$ python3 -q
>>> import numpy as np
>>> np.set_printoptions(suppress=True, linewidth=140)
>>> X = np.load("m.npy")
>>> print(X)
[[-2.4  -6.03  2.  ]
 [ 1.1   3.58 -1.2 ]
 [-1.5  -0.48  0.2 ]
 [ 1.6   0.43 -0.1 ]
 [-0.8  -4.08  1.4 ]
 [ 2.7  -3.32  1.1 ]
 [ 0.1   0.62 -0.2 ]
 [ 0.7  -1.98  0.7 ]
 [-0.2  -0.16  0.  ]
 [ 0.   -1.83  0.6 ]
 [-0.3  -0.27  0.1 ]
 [-0.7  -8.06  2.7 ]]
>>> lab = X[:, 0] > np.median(X[:, 0])
>>> r0 = X[lab].mean(axis=0) - X[~lab].mean(axis=0)
>>> print(((X - X.mean(axis=0)) @ r0 > 0).astype(int))
[0 1 1 1 0 1 1 1 1 0 1 0]
>>> print(np.argsort(-np.abs(r0).round(6), kind="stable"))
[1 0 2]
>>> print(lab.astype(int))
[0 1 0 1 0 1 1 1 0 1 0 0]
>>> rng = np.random.default_rng(34)
>>> A2 = X + rng.integers(-2, 3, (12, 2)) @ rng.integers(-2, 3, (2, 3))
>>> print(A2.round(2))
[[  3.6  -12.03   2.  ]
 [ -0.9    5.58   6.8 ]
 [  2.5   -4.48   2.2 ]
 [  1.6    0.43   5.9 ]
 [  1.2   -6.08   5.4 ]
 [  1.7   -2.32   5.1 ]
 [ -1.9    2.62   7.8 ]
 [ -2.3    1.02   6.7 ]
 [ -0.2   -0.16   0.  ]
 [ -5.     3.17   2.6 ]
 [ -2.3    1.73   8.1 ]
 [ -3.7   -5.06   2.7 ]]
>>> print(np.round(np.linalg.svd(A2 - X, compute_uv=False), 2) + 0)
[19.05 12.85  0.  ]
>>> print(np.linalg.matrix_rank(A2 - X, tol=1e-8))
2
>>> print(np.abs(A2 - X).sum(axis=1))
[12. 12. 10.  6.  8.  6. 12. 12.  0. 12. 12.  6.]
>>> Ac = X - X.mean(axis=0)
>>> Uu, sigma, VT = np.linalg.svd(Ac, full_matrices=False)
>>> print(np.abs(VT[0]).argmax())
1
>>> print(np.round(np.abs(VT[-1]), 2) + 0)
[0.   0.32 0.95]
>>> print(np.linalg.matrix_rank(Ac))
3
>>> print(np.searchsorted(np.cumsum(sigma ** 2) / (sigma ** 2).sum(), 0.9) + 1)
2
>>> print(np.round(Ac.mean(axis=0), 2) + 0)
[0. 0. 0.]
>>> print(np.round(sigma ** 2 / (sigma ** 2).sum(), 2) + 0)
[0.88 0.12 0.  ]
>>> print((np.sign(Uu[:, 0]) == np.sign(Uu[0, 0])).astype(int))
[1 0 0 0 1 1 0 1 0 1 0 1]
>>> print(np.round((sigma ** 2).sum() ** 2 / (sigma ** 4).sum(), 2))
1.26
>>> Uu, sigma, VT = np.linalg.svd(X)
>>> print(sigma.round(2))
[13.02  4.27  0.09]
>>> print(np.argmax(sigma[:-1] / (sigma[1:] + 1e-6)) + 1)
2
>>> A2 = Uu[:, :2] @ np.diag(sigma[:2]) @ VT[:2]
>>> print(np.round(np.abs(X - A2).max(), 2))
0.05
>>> print(np.round(np.linalg.norm(X - A2, 2), 2), np.round(sigma[2], 2))
0.09 0.09
>>> feats = np.load("out5.npy")
>>> print(feats)
[[0 1 1]
 [1 0 1]
 [1 1 0]]
>>> Ac = X - X.mean(axis=0)
>>> vecs = np.linalg.svd(Ac)[2][:2]
>>> A2 = Ac - Ac @ vecs.T @ vecs
>>> print(np.linalg.norm(A2, axis=1).round(6).argmax())
8
>>> print(np.round(A2.std(axis=0), 2) + 0)
[0.   0.01 0.02]
>>> ev, vecs = np.linalg.eigh(feats)
>>> print(np.round(np.linalg.eigvalsh(feats @ feats), 2))
[1. 1. 4.]
>>> print(np.unique(ev.round(6) + 0, return_counts=True)[1])
[2 1]
>>> print(ev.sum(), np.trace(feats))
0.0 0
>>> print(np.round(np.abs(vecs[:, -1]), 2))
[0.58 0.58 0.58]
>>> print(ev.round(2))
[-1. -1.  2.]
>>> print(np.round(vecs.T @ vecs, 2) + 0)
[[1. 0. 0.]
 [0. 1. 0.]
 [0. 0. 1.]]
>>> print(np.round(np.linalg.svd(feats, compute_uv=False), 2))
[2. 1. 1.]
>>> A2 = np.linalg.inv(feats)
>>> print(np.allclose(A2, feats.T))
False
>>> print((np.abs(A2) > 1e-9).astype(int))
[[1 1 1]
 [1 1 1]
 [1 1 1]]
>>> print(A2)
[[-0.5  0.5  0.5]
 [ 0.5 -0.5  0.5]
 [ 0.5  0.5 -0.5]]
>>> print(round(float(np.linalg.det(feats) * np.linalg.det(A2)), 2))
1.0
>>> r0 = np.array([1, 2, 1])
>>> g = np.array([-3, 1, 1])
>>> mat = np.outer(r0, g)
>>> print(mat)
[[-3  1  1]
 [-6  2  2]
 [-3  1  1]]
>>> # rows 0 and 2 are equal
>>> Ac = (X - X.mean(axis=0)) / X.std(axis=0)
>>> print(np.argwhere(np.abs(Ac) > 2))
[[ 5  0]
 [11  1]
 [11  2]]
>>> print(np.round(Ac.std(axis=0), 2))
[1. 1. 1.]
>>> c = np.linalg.lstsq(np.delete(Ac, 1, axis=1), Ac[:, 1])[0]
>>> print(c.round(2) + 0)
[ 0. -1.]
>>> print(round(1 - np.var(Ac[:, 1] - np.delete(Ac, 1, axis=1) @ c), 2))
1.0
>>> print(np.abs(c).argmax())
1
>>> print(np.linalg.matrix_rank(mat, rtol=0.1))
1
>>> print(np.linalg.cond(mat) > 100)
True
>>> print([round(float(x), 2) for x in np.linalg.svd(mat, compute_uv=False)[:3]])
[8.12, 0.0, 0.0]
>>> F = -3 * np.eye(3) + np.eye(3, k=1)
>>> print(F)
[[-3.  1.  0.]
 [ 0. -3.  1.]
 [ 0.  0. -3.]]
>>> # triangular, det is the product of the diagonal
>>> lab = rng.permutation(3)
>>> print(lab)
[1 0 2]
>>> A2 = F[lab][:, lab]
>>> print(round(float(np.linalg.det(A2)), 2), round(float(np.linalg.det(F[lab])), 2))
-27.0 27.0
>>> print(A2)
[[-3.  0.  1.]
 [ 1. -3.  0.]
 [ 0.  0. -3.]]
>>> print(np.diag(A2))
[-3. -3. -3.]
>>> data = np.load("w.npy")
>>> print(data)
[[ -4.29  -1.06 -23.4 ]
 [ -1.3    1.03  -6.31]
 [  0.03  -2.03  -3.52]
 [ -5.13  -0.83  -6.63]
 [ -0.83  -0.77  -3.73]
 [  5.95   0.51  21.61]
 [ -2.24  -0.63 -11.48]
 [  3.32   1.34  -2.9 ]
 [  0.02  -0.81  13.04]
 [ -0.44   0.53  -0.89]
 [ -0.15  -0.05   1.68]
 [ -4.24  -2.18  -9.85]
 [-11.36  -1.34 -37.47]]
>>> W1 = np.array([[9, 9, 3, 8, 7, 4], [3, 8, 0, 6, 6, 4], [4, 3, 5, 4, 6, 2]])
>>> c = np.array([3, 1, -1, 2, 2, -3])
>>> act = np.maximum(mat @ W1 + c, 0)
>>> print(np.linalg.matrix_rank(act))
0
>>> print((act > 0).astype(int))
[[0 0 0 0 0 0]
 [0 0 0 0 0 0]
 [0 0 0 0 0 0]]
>>> W2 = np.array([[1, 2], [2, 1], [0, 0], [1, 1], [0, 0], [0, 1]])
>>> print(act @ W2)
[[0 0]
 [0 0]
 [0 0]]
>>> Ac = data - data.mean(axis=0)
>>> Uu, sigma, VT = np.linalg.svd(Ac, full_matrices=False)
>>> print((np.sign(Uu[:, 0]) == np.sign(Uu[0, 0])).astype(int))
[1 1 0 1 0 0 1 0 0 0 0 1 1]
>>> print(np.linalg.matrix_rank(Ac))
3
>>> print(np.round(Ac.mean(axis=0), 2) + 0)
[0. 0. 0.]
>>> Ac = (data - data.mean(axis=0)) / data.std(axis=0)
>>> print(np.argwhere(np.abs(Ac) > 2))
[[12  0]
 [12  2]]
>>> print(Ac.std(axis=0))
[1. 1. 1.]
>>> c = np.linalg.lstsq(np.delete(Ac, 2, axis=1), Ac[:, 2])[0]
>>> print(np.abs(c).argmax())
0
>>> print(c.round(2))
[ 0.96 -0.15]
>>> W2 = data[[12, 9]].astype(float)
>>> for _ in range(5):
...     lab = np.linalg.norm(data[:, None] - W2, axis=-1).argmin(axis=1)
...     W2 = np.array([data[lab == j].mean(axis=0) for j in range(2)])
... 
>>> print(lab)
[0 1 1 1 1 1 1 1 1 1 1 1 0]
>>> print(np.bincount(lab))
[ 2 11]
>>> print(np.abs(W2[1] - W2[0]).argmax())
2
>>> print(W2.round(2))
[[ -7.82  -1.2  -30.44]
 [ -0.46  -0.35  -0.82]]
>>> print(np.round(W2[1] - W2[0], 2))
[ 7.37  0.85 29.62]
>>> print(np.linalg.matrix_rank(data))
3
>>> print(np.unravel_index(np.abs(data).argmax(), data.shape))
(np.int64(12), np.int64(2))
>>> print(np.round(data.sum(axis=1), 2))
[-28.75  -6.58  -5.52 -12.59  -5.33  28.07 -14.35   1.76  12.25  -0.8    1.48 -16.27 -50.17]
>>> print(round(float(np.linalg.norm(data)), 2))
56.59
>>> print(np.round(np.linalg.svd(data, compute_uv=False), 2))
[56.06  7.15  3.05]
>>> A2 = np.array([[-1, -1, 0, -1], [-2, -2, -1, 2], [-2, 1, -2, -1], [0, 2, 0, 1]])
>>> W0 = A2 + A2.T
>>> print(W0)
[[-2 -3 -2 -1]
 [-3 -4  0  4]
 [-2  0 -4 -1]
 [-1  4 -1  2]]
>>> # symmetric, so the eigenvalues are real
>>> Uu, sigma, VT = np.linalg.svd(W0)
>>> print(sigma.round(2))
[7.21 5.19 4.79 0.4 ]
>>> print(np.argmax(sigma[:-1] / (sigma[1:] + 1e-6)) + 1)
3
>>> A2 = Uu[:, :3] @ np.diag(sigma[:3]) @ VT[:3]
>>> print(A2.round(2))
[[-1.78 -3.05 -2.15 -0.89]
 [-3.05 -3.99  0.04  3.97]
 [-2.15  0.04 -3.89 -1.08]
 [-0.89  3.97 -1.08  2.06]]
>>> print(np.linalg.matrix_rank(W0, rtol=0.05))
4
>>> print(round(np.abs(W0 - A2).max(), 2))
0.22
>>> print(round(np.linalg.norm(W0 - A2) / np.linalg.norm(W0), 2))
0.04
>>> print(round(np.linalg.norm(W0 - A2, 2), 2), round(sigma[3], 2))
0.4 0.4
